% python3 -q
>>> import numpy as np
>>> np.set_printoptions(precision=2, suppress=True, linewidth=100, sign=" ")
>>> rd = lambda a: np.round(a, 2) + 0
>>> mat = np.load("run4.npy")
>>> mat
array([[ 0, -3,  0, -1,  1, -1],
       [ 3,  0,  0,  2,  1,  0],
       [ 0,  0,  0,  2, -2,  0],
       [ 1, -2, -2,  0,  0, -2],
       [-1, -1,  2,  0,  0,  0],
       [ 1,  0,  0,  2,  0,  0]])
>>> # antisymmetric, zero diagonal
>>> u = np.array([0, -1])
>>> np.cross(mat[0, :3], mat[2, :3])
array([ 0,  0,  0])
>>> u, r1 = mat[2], mat[3]
>>> u @ u
np.int64(8)
>>> p = (u @ r1) / (u @ u) * u
>>> r1 - p
array([ 1., -2., -2.,  0.,  0., -2.])
>>> (r1 - p) @ u
np.float64(0.0)
>>> np.outer(u, r1)
array([[ 0,  0,  0,  0,  0,  0],
       [ 0,  0,  0,  0,  0,  0],
       [ 0,  0,  0,  0,  0,  0],
       [ 2, -4, -4,  0,  0, -4],
       [-2,  4,  4,  0,  0,  4],
       [ 0,  0,  0,  0,  0,  0]])
>>> rd(np.linalg.svd(mat, compute_uv=False))
array([ 4.61,  4.61,  2.74,  2.74,  0.48,  0.48])
>>> np.linalg.matrix_rank(mat)
np.int64(6)
>>> rd(mat.mean(axis=0))
array([ 0.67, -1.  ,  0.  ,  0.83,  0.  , -0.5 ])
>>> mat[6]
Traceback (most recent call last):
  File "<python-input-17>", line 1, in <module>
    mat[6]
    ~~~^^^
IndexError: index 6 is out of bounds for axis 0 with size 6
>>> rd(np.linalg.norm(mat))
np.float64(7.62)
>>> np.linalg.rank(mat)
Traceback (most recent call last):
  File "<python-input-19>", line 1, in <module>
    np.linalg.rank(mat)
    ^^^^^^^^^^^^^^
AttributeError: module 'numpy.linalg' has no attribute 'rank'
>>> mat[:, 6]
Traceback (most recent call last):
  File "<python-input-20>", line 1, in <module>
    mat[:, 6]
    ~~~^^^^^^
IndexError: index 6 is out of bounds for axis 1 with size 6
>>> np.zeros(6, 6)
Traceback (most recent call last):
  File "<python-input-21>", line 1, in <module>
    np.zeros(6, 6)
    ~~~~~~~~^^^^^^
TypeError: Cannot interpret '6' as a data type
>>> mat.sum(axis=1)
array([-4,  6,  0, -5,  0,  3])
>>> W1 = np.array([[-8, -5, 5, -3, -1],
...     [7, -9, -4, -3, 0],
...     [3, 3, -1, -3, 3],
...     [-4, -1, -4, 4, -4],
...     [-3, 3, 6, 8, 5],
...     [5, 9, 2, -2, -8]])
>>> coef = np.array([1, 2, 1, 2, 1])
>>> act = np.maximum(mat @ W1 + coef, 0)
>>> np.linalg.matrix_rank(act)
np.int64(5)
>>> (act > 0).astype(int)
array([[ 0,  1,  1,  1,  1],
       [ 0,  0,  1,  1,  0],
       [ 0,  0,  0,  0,  0],
       [ 0,  0,  1,  1,  1],
       [ 1,  1,  0,  1,  1],
       [ 0,  0,  0,  1,  0]])
>>> act
array([[  0,  24,  21,  17,  18],
       [  0,   0,  14,   9,   0],
       [  0,   0,   0,   0,   0],
       [  0,   0,  12,  15,  10],
       [  8,  22,   0,   2,   8],
       [  0,   0,   0,   7,   0]])
>>> Z = np.array([[1, 8, 9], [3, 3, 9], [5, 3, 0], [7, 1, 6], [3, 2, 3]])
>>> W1 @ Z
array([[ -22,  -69, -138],
       [ -61,   14,  -36],
       [  -5,   33,   45],
       [ -11,  -51,  -33],
       [ 107,   21,   63],
       [   4,   55,   90]])
>>> act @ Z
array([[ 350,  188,  372],
       [ 133,   51,   54],
       [   0,    0,    0],
       [ 195,   71,  120],
       [ 112,  148,  306],
       [  49,    7,   42]])
>>> arr = np.loadtxt("x.csv", delimiter=",")
>>> arr
array([[ 0.,  0.,  0.,  0.,  0.,  0.,  0.,  0., -3., -5., -3.],
       [ 0.,  0.,  0.,  0.,  0.,  0.,  0.,  0.,  4.,  0., -4.],
       [ 0.,  0.,  0.,  0.,  0.,  0.,  0.,  0., -4., -5., -3.],
       [ 0.,  0.,  0.,  0.,  0.,  0.,  0.,  0., -2.,  2., -3.],
       [ 0.,  0.,  0.,  0.,  0.,  0.,  0.,  0.,  4.,  5.,  4.],
       [ 0.,  0.,  0.,  0.,  0.,  0.,  0.,  0.,  5.,  1.,  2.],
       [ 0.,  0.,  0.,  0.,  0.,  0.,  0.,  0., -5.,  4.,  5.],
       [ 0.,  0.,  0.,  0.,  0.,  0.,  0.,  0., -5.,  3.,  1.],
       [-3.,  4., -4., -2.,  4.,  5., -5., -5.,  0.,  0.,  0.],
       [-5.,  0., -5.,  2.,  5.,  1.,  4.,  3.,  0.,  0.,  0.],
       [-3., -4., -3., -3.,  4.,  2.,  5.,  1.,  0.,  0.,  0.]])
>>> vec = np.array([2, 0, 3, 2, 2, 3])
>>> vec @ mat @ vec
np.int64(0)
>>> rd(np.linalg.det(mat))
np.float64(36.0)
>>> rd(np.linalg.eigvals(mat).real)
array([ 0.,  0.,  0.,  0.,  0.,  0.])
>>> q = np.linalg.solve(np.eye(6) - mat, np.eye(6) + mat)
>>> rd(q @ q.T)
array([[ 1.,  0.,  0.,  0.,  0.,  0.],
       [ 0.,  1.,  0.,  0.,  0.,  0.],
       [ 0.,  0.,  1.,  0.,  0.,  0.],
       [ 0.,  0.,  0.,  1.,  0.,  0.],
       [ 0.,  0.,  0.,  0.,  1.,  0.],
       [ 0.,  0.,  0.,  0.,  0.,  1.]])
>>> rd(np.linalg.det(q))
np.float64(1.0)
>>> left, sigma, Vt = np.linalg.svd(arr)
>>> vecs = Vt[:(sigma > 1e-8).sum()]
>>> rng = np.random.default_rng(351)
>>> vec = arr[5] + 2 * arr[7] + rng.integers(2) * np.eye(11)[1]
>>> vec
array([ 0.,  1.,  0.,  0.,  0.,  0.,  0.,  0., -5.,  7.,  4.])
>>> np.allclose(vecs.T @ vecs @ vec, vec)
False
>>> rd(np.linalg.norm(vec - vecs.T @ vecs @ vec))
np.float64(0.74)
>>> rk = np.linalg.matrix_rank(arr)
>>> rk
np.int64(6)
>>> null = np.linalg.svd(arr)[2][rk:].T
>>> [int(np.linalg.matrix_rank(arr[:, :j + 1])) for j in range(11)]
[1, 2, 3, 3, 3, 3, 3, 3, 4, 5, 6]
>>> np.allclose(arr @ null, 0)
True
>>> np.linalg.cond(arr) > 100
np.True_
>>> np.linalg.matrix_rank(arr, rtol=0.1)
np.int64(6)
>>> E = np.loadtxt("layer16.csv", delimiter=",")
>>> E
array([[  0.,   0.,   7.,   4.,   3.,   0.,   0.,   0.,   0.,   0.,   7.,   8.,   0.],
       [  0.,   0.,   4.,   0.,   0.,  10.,   0.,   0.,   0.,   5.,   0.,  13.,   0.],
       [  0.,   0.,   1.,   0.,   0.,   7.,   0.,   0.,   0.,   1.,   0.,  11.,   0.],
       [  0.,   8.,  15.,   5.,   6.,  11.,   6.,   0.,   7.,   9.,  11.,  27.,   0.],
       [ 10.,   0.,   0.,   0.,   0.,  24.,  17.,   4.,   5.,   0.,   0.,   8.,   0.],
       [ 14.,  21.,  21.,  10.,   7.,  32.,  31.,  12.,  15.,   3.,  17.,  26.,  11.],
       [  4.,   0.,  18.,  10.,   0.,   0.,   2.,  26.,   0.,   0.,   9.,   4.,   3.],
       [ 17.,  18.,  26.,   9.,   0.,  35.,  27.,  34.,  13.,   3.,   9.,  25.,  33.],
       [  9.,  11.,  21.,   5.,   0.,  29.,  18.,  24.,  10.,   5.,   3.,  23.,  25.],
       [ 14.,   7.,   4.,   5.,   9.,  22.,  28.,   0.,   6.,   0.,  14.,  11.,   0.],
       [ 25.,  42.,  37.,  18.,  10.,  49.,  48.,  30.,  28.,   9.,  28.,  40.,  35.],
       [  9.,  13.,  19.,   8.,   4.,  25.,  22.,  12.,   9.,   1.,  12.,  22.,   9.],
       [  2.,   6.,   2.,   0.,   3.,  26.,  18.,   0.,  13.,   9.,   0.,  19.,   0.],
       [ 24.,  13.,  19.,  13.,   7.,  26.,  33.,  28.,   4.,   0.,  20.,  13.,  11.],
       [  0.,  14.,  29.,  12.,   3.,  18.,  13.,  14.,   6.,   3.,  15.,  28.,  13.],
       [  0.,   0.,   0.,   0.,   0.,   0.,   0.,   0.,   0.,   0.,   0.,   0.,   0.],
       [  8.,   6.,  16.,   4.,   0.,  24.,  16.,  18.,   6.,   1.,   3.,  18.,  15.],
       [  8.,   0.,   1.,   2.,   1.,   6.,   9.,   8.,   0.,   0.,   3.,   0.,   0.],
       [ 13.,   0.,   0.,   0.,   2.,   3.,  11.,   0.,   0.,   0.,   0.,   0.,   0.],
       [  0.,   0.,   2.,   0.,   0.,   1.,   0.,   0.,   0.,   3.,   0.,  12.,   0.],
       [  0.,   0.,   0.,   0.,   0.,   0.,   0.,   0.,   0.,   0.,   0.,   0.,   0.],
       [ 22.,  21.,  20.,   9.,   5.,  38.,  36.,  24.,  16.,   1.,  14.,  23.,  21.],
       [  4.,   6.,  25.,   6.,   0.,  22.,   9.,  30.,   4.,   3.,   1.,  22.,  29.],
       [  0.,   0.,   0.,   0.,   0.,   0.,   0.,   0.,   0.,   0.,   0.,   0.,   0.],
       [  0.,  11.,  22.,   5.,   0.,  24.,  12.,  12.,  10.,   9.,   4.,  27.,  17.],
       [ 19.,  26.,   8.,   3.,  10.,  45.,  43.,   0.,  27.,  11.,  13.,  27.,   1.],
       [ 15.,   0.,   3.,   1.,   0.,  15.,  14.,  22.,   0.,   0.,   0.,   0.,   3.],
       [  7.,   6.,  14.,   5.,   2.,  21.,  17.,  10.,   5.,   0.,   7.,  17.,   5.]])
>>> # rows 15 and 20 are equal
>>> C2 = np.cov(E, rowvar=False)
>>> C2.shape
(13, 13)
>>> rd(np.linalg.eigvalsh(C2)[::-1])
array([ 881.21,  173.11,   98.52,   53.05,   15.11,    8.5 ,    4.37,    1.88,    1.79,    0.95,
          0.63,    0.48,    0.11])
>>> np.argwhere(np.triu(np.abs(np.corrcoef(E.T)) > 0.8, 1))
array([[  0,   6],
       [  1,   5],
       [  1,   6],
       [  1,   8],
       [  1,  10],
       [  1,  11],
       [  2,   3],
       [  2,  11],
       [  2,  12],
       [  3,  10],
       [  4,  10],
       [  5,   6],
       [  5,   8],
       [  6,   8],
       [  7,  12],
       [  8,  11]])
>>> rd(np.corrcoef(E[:, 3], E[:, 9])[0, 1])
np.float64(0.17)
